$ ipython --no-banner

In [1]: import numpy as np

In [2]: import numpy.linalg as la

In [3]: np.set_printoptions(precision=2, suppress=True, linewidth=120, sign=" ")

In [4]: sig = 5 * 0.2 ** np.arange(3)

In [5]: rng = np.random.default_rng(30066)

In [6]: X = rng.normal(size=(30, 3)) * rng.permutation(sig)

In [7]: X.round(2) + 0
Out[7]: 
array([[ -0.19,  -3.1 ,   0.01],
       [  0.23,  -1.08,   0.28],
       [  1.02,  -3.91,  -0.14],
       [  0.13,   3.36,   0.07],
       [  1.19,   3.21,   0.  ],
       [  0.23,   3.58,   0.18],
       [  0.57,  -1.71,   0.12],
       [  0.79,   3.56,   0.  ],
       [ -0.7 ,   4.27,  -0.24],
       [ -0.31,  -2.55,   0.18],
       [  0.21,  -6.29,  -0.06],
       [ -0.9 ,  -4.73,   0.38],
       [  1.47,   7.37,   0.02],
       [  0.51, -12.57,   0.28],
       [ -0.73,  11.02,   0.17],
       [  0.33,  -6.23,   0.04],
       [  2.4 ,  -4.64,  -0.15],
       [  0.33,  11.74,   0.11],
       [  1.  ,   2.84,  -0.21],
       [ -1.78,  -5.75,   0.18],
       [  0.46,   2.73,   0.09],
       [ -0.1 ,  -5.26,  -0.35],
       [  0.35,   7.16,  -0.06],
       [ -0.48,   0.41,  -0.01],
       [ -1.09,   2.67,  -0.19],
       [ -0.99,  14.33,  -0.3 ],
       [  0.75,  -2.71,  -0.47],
       [ -0.07,   5.84,   0.15],
       [  0.6 ,  -1.74,  -0.11],
       [ -0.03,  -1.9 ,   0.07]])

In [8]: C = X[[20, 18]].astype(float)

In [9]: for _ in range(3):
   ...:     z = la.norm(X[:, None] - C, axis=-1).argmin(axis=1)
   ...:     C = np.array([X[z == j].mean(axis=0) for j in range(2)])
   ...: 

In [10]: z
Out[10]: 
array([ 0,  0,  0,  1,  1,  1,  0,  1,  1,  0,  0,  0,  1,  0,  1,  0,  0,  1,  1,  0,  1,  0,  1,  0,  1,  1,  0,  1,
        0,  0])

In [11]: np.bincount(z)
Out[11]: array([ 16,  14])

In [12]: C[1] - C[0]
Out[12]: array([-0.01,  9.96, -0.03])

In [13]: vec = np.array([-2, -2, 1])

In [14]: target = X @ vec

In [15]: la.lstsq(X, target)[0]
Out[15]: array([-2., -2.,  1.])

In [16]: target = target + 0.05 * rng.normal(size=30)

In [17]: target
Out[17]: 
array([  6.61,   1.9 ,   5.55,  -6.95,  -8.81,  -7.47,   2.37,  -8.78,  -7.4 ,   5.9 ,  12.16,  11.6 , -17.63,  24.46,
       -20.36,  11.82,   4.32, -24.09,  -7.86,  15.26,  -6.27,  10.38, -15.09,   0.09,  -3.35, -26.89,   3.36, -11.47,
         2.19,   3.92])

In [18]: b, *_ = la.lstsq(X, target)

In [19]: round(float(la.norm(target - X @ b)), 2)
Out[19]: 0.26

In [20]: [round(float(la.norm(la.solve(X.T @ X + lam * np.eye(3), X.T @ target))), 2) for lam in (0, 1, 10, 100)]
Out[20]: [3.0, 2.84, 2.43, 1.85]

In [21]: b
Out[21]: array([-2.02, -2.  ,  0.98])

In [22]: b.round()
Out[22]: array([-2., -2.,  1.])

In [23]: m1 = np.load("case13.npy")

In [24]: m1
Out[24]: 
array([[ 9.93,  7.24,  0.81,  2.91],
       [ 8.91,  8.76, -0.27,  3.58],
       [ 7.44,  7.64,  0.53,  5.18],
       [ 8.38, 10.35, -0.14,  3.96],
       [ 9.21,  7.2 , -0.02,  0.85],
       [ 8.95,  7.83,  0.12,  0.87],
       [10.28, 11.53, -0.6 ,  3.25],
       [ 9.46,  8.49, -0.43,  2.02],
       [ 7.75,  9.81, -0.51,  3.12],
       [ 9.52,  8.85,  0.76,  2.42],
       [ 8.12,  8.89,  0.34,  4.51],
       [ 9.66,  8.54,  1.53,  3.85],
       [ 8.51,  8.17,  0.62,  1.72],
       [ 7.39,  9.57, -1.22,  2.48],
       [ 6.82,  9.2 , -2.31,  3.43],
       [ 8.55,  9.2 ,  0.13,  1.95],
       [ 8.79,  9.42, -1.27,  3.01],
       [ 9.58,  9.52, -0.98,  2.74],
       [ 8.23,  9.04, -0.08,  5.01],
       [ 8.5 ,  9.03, -1.27,  2.3 ],
       [ 8.36,  8.42, -0.19,  4.74],
       [ 9.01,  9.7 , -0.14,  3.71],
       [10.75, 10.23, -0.89,  1.99],
       [10.32,  7.88, -0.14,  2.66],
       [ 8.53,  7.81, -0.5 ,  2.32]])

In [25]: z = m1[:, 1] > np.median(m1[:, 1])

In [26]: f = m1[z].mean(axis=0) - m1[~z].mean(axis=0)

In [27]: z.astype(int)
Out[27]: array([ 0,  0,  0,  1,  0,  0,  1,  0,  1,  0,  0,  0,  0,  1,  1,  1,  1,  1,  1,  1,  0,  1,  1,  0,  0])

In [28]: np.argsort(-np.abs(f).round(6), kind="stable")
Out[28]: array([ 1,  2,  0,  3])

In [29]: feats = np.load("m.npy")

In [30]: feats
Out[30]: 
array([[ 2.22,  1.2 ,  0.29, -0.51],
       [ 2.2 ,  1.2 ,  0.4 , -0.4 ],
       [ 0.8 , -0.1 , -1.7 ,  1.1 ]])

In [31]: left, sig, VT = la.svd(feats)

In [32]: sig
Out[32]: array([ 3.66,  2.16,  0.11])

In [33]: A2 = left[:, :2] @ np.diag(sig[:2]) @ VT[:2]

In [34]: np.round(np.abs(feats - A2).max(), 2)
Out[34]: np.float64(0.06)

In [35]: round(la.norm(feats - A2, 2), 2), round(float(sig[2]), 2)
Out[35]: (np.float64(0.11), 0.11)

In [36]: la.matrix_rank(A2)
Out[36]: np.int64(2)

In [37]: A2
Out[37]: 
array([[ 2.22,  1.2 ,  0.33, -0.45],
       [ 2.2 ,  1.2 ,  0.36, -0.46],
       [ 0.8 , -0.1 , -1.7 ,  1.1 ]])

In [38]: left, sig, VT = la.svd(feats, full_matrices=False)

In [39]: left.shape, sig.shape, VT.shape
Out[39]: ((3, 3), (3,), (3, 4))

In [40]: (sig > 1e-8).sum()
Out[40]: np.int64(3)

In [41]: W0 = np.load("block9.npy")

In [42]: W0
Out[42]: 
array([[-3, -3, -3,  2],
       [-3, -1,  3,  1],
       [-1, -3, -3,  0],
       [ 2, -1,  3,  2]])

In [43]: f, r1 = W0[0], W0[2]

In [44]: f @ f
Out[44]: np.int64(31)

In [45]: p = (f @ r1) / (f @ f) * f

In [46]: r1 - p
Out[46]: array([ 1.03, -0.97, -0.97, -1.35])

In [47]: np.outer(f, r1)
Out[47]: 
array([[ 3,  9,  9,  0],
       [ 3,  9,  9,  0],
       [ 3,  9,  9,  0],
       [-2, -6, -6,  0]])

In [48]: la.matrix_rank(np.outer(f, r1))
Out[48]: np.int64(1)

In [49]: p
Out[49]: array([-2.03, -2.03, -2.03,  1.35])

In [50]: vec = np.array([1, 1, 0, -6])

In [51]: target = W0 @ vec

In [52]: target
Out[52]: array([-18, -10,  -4, -11])

In [53]: la.solve(W0, target + W0[:, 2])
Out[53]: array([ 1.,  1.,  1., -6.])

In [54]: np.round(la.solve(W0, target), 2) + 0
Out[54]: array([ 1.,  1.,  0., -6.])

In [55]: la.solve(W0, W0[:, 3])
Out[55]: array([-0., -0.,  0.,  1.])

In [56]: np.round(la.solve(W0, 4 * target), 2) + 0
Out[56]: array([  4.,   4.,   0., -24.])

In [57]: np.round(la.solve(W0.T, W0[1]), 2) + 0
Out[57]: array([ 0.,  1.,  0.,  0.])

In [58]: O, vecs = la.qr(W0[:, :1])[0], la.qr(W0[:, 1:])[0]

In [59]: sig = la.svd(O.T @ vecs, compute_uv=False)

In [60]: (sig > 0.9).sum()
Out[60]: np.int64(0)

In [61]: sig
Out[61]: array([ 0.61])

In [62]: z = rng.permutation(4)

In [63]: z
Out[63]: array([ 2,  1,  3,  0])

In [64]: A2 = W0[z][:, z]

In [65]: np.trace(A2)
Out[65]: np.int64(-5)

In [66]: A2
Out[66]: 
array([[-3, -3,  0, -1],
       [ 3, -1,  1, -3],
       [ 3, -1,  2,  2],
       [-3, -3,  2, -3]])

In [67]: np.allclose(A2, W0)
Out[67]: False

In [68]: round(float(la.det(A2)), 2), round(la.det(W0[z]), 2)
Out[68]: (-144.0, np.float64(-144.0))

In [69]: np.sort(np.abs(la.eigvals(A2)))
Out[69]: array([ 2.79,  2.83,  2.83,  6.44])

In [70]: vec = np.array([2, 3, 0, 3])

In [71]: target = A2 @ vec

In [72]: target
Out[72]: array([-18,  -6,   9, -24])

In [73]: np.round(la.solve(A2.T, A2[0]), 2) + 0
Out[73]: array([ 1.,  0.,  0.,  0.])

In [74]: la.solve(A2, A2[:, 0])
Out[74]: array([ 1., -0.,  0.,  0.])

In [75]: M = np.load("dump.npy")

In [76]: M
Out[76]: 
array([[ 1, -1, -1,  1, -1,  1,  1, -1],
       [ 1,  1, -1, -1, -1, -1,  1,  1],
       [ 1,  1, -1, -1,  1,  1, -1, -1],
       [ 1,  1,  1,  1, -1, -1, -1, -1],
       [ 1,  1,  1,  1,  1,  1,  1,  1]])

In [77]: A2 = M / np.sqrt((M ** 2).mean(axis=1, keepdims=True))

In [78]: A2[3]
Out[78]: array([ 1.,  1.,  1.,  1., -1., -1., -1., -1.])

In [79]: A2 = M / la.norm(M, axis=1, keepdims=True)

In [80]: gram = A2 @ A2.T

In [81]: gram[3].round(2) + 0
Out[81]: array([ 0.,  0.,  0.,  1.,  0.])

In [82]: la.norm(A2, axis=1)
Out[82]: array([ 1.,  1.,  1.,  1.,  1.])

In [83]: (gram - 2 * np.eye(5)).round(6).argmax(axis=1)
Out[83]: array([ 1,  0,  0,  0,  0])

In [84]: (np.abs(gram) > 0.9).astype(int)
Out[84]: 
array([[ 1,  0,  0,  0,  0],
       [ 0,  1,  0,  0,  0],
       [ 0,  0,  1,  0,  0],
       [ 0,  0,  0,  1,  0],
       [ 0,  0,  0,  0,  1]])

In [85]: np.argwhere(np.triu(np.abs(gram) > 0.95, 1))
Out[85]: array([], shape=(0, 2), dtype=int64)

In [86]: M.reshape(-1, 2)
Out[86]: 
array([[ 1, -1],
       [-1,  1],
       [-1,  1],
       [ 1, -1],
       [ 1,  1],
       [-1, -1],
       [-1, -1],
       [ 1,  1],
       [ 1,  1],
       [-1, -1],
       [ 1,  1],
       [-1, -1],
       [ 1,  1],
       [ 1,  1],
       [-1, -1],
       [-1, -1],
       [ 1,  1],
       [ 1,  1],
       [ 1,  1],
       [ 1,  1]])

In [87]: t3 = M.reshape(5, 2, -1)

In [88]: t3.transpose(1, 0, 2)
Out[88]: 
array([[[ 1, -1, -1,  1],
        [ 1,  1, -1, -1],
        [ 1,  1, -1, -1],
        [ 1,  1,  1,  1],
        [ 1,  1,  1,  1]],

       [[-1,  1,  1, -1],
        [-1, -1,  1,  1],
        [ 1,  1, -1, -1],
        [-1, -1, -1, -1],
        [ 1,  1,  1,  1]]])

In [89]: np.swapaxes(t3, 1, 2)[0]
Out[89]: 
array([[ 1, -1],
       [-1,  1],
       [-1,  1],
       [ 1, -1]])

In [90]: t3.sum(axis=1)
Out[90]: 
array([[ 0,  0,  0,  0],
       [ 0,  0,  0,  0],
       [ 2,  2, -2, -2],
       [ 0,  0,  0,  0],
       [ 2,  2,  2,  2]])

In [91]: np.einsum("ihd,jhd->hij", t3, t3).shape
Out[91]: (2, 5, 5)

In [92]: np.einsum("ihd,ihd->ih", t3, t3)
Out[92]: 
array([[ 4,  4],
       [ 4,  4],
       [ 4,  4],
       [ 4,  4],
       [ 4,  4]])
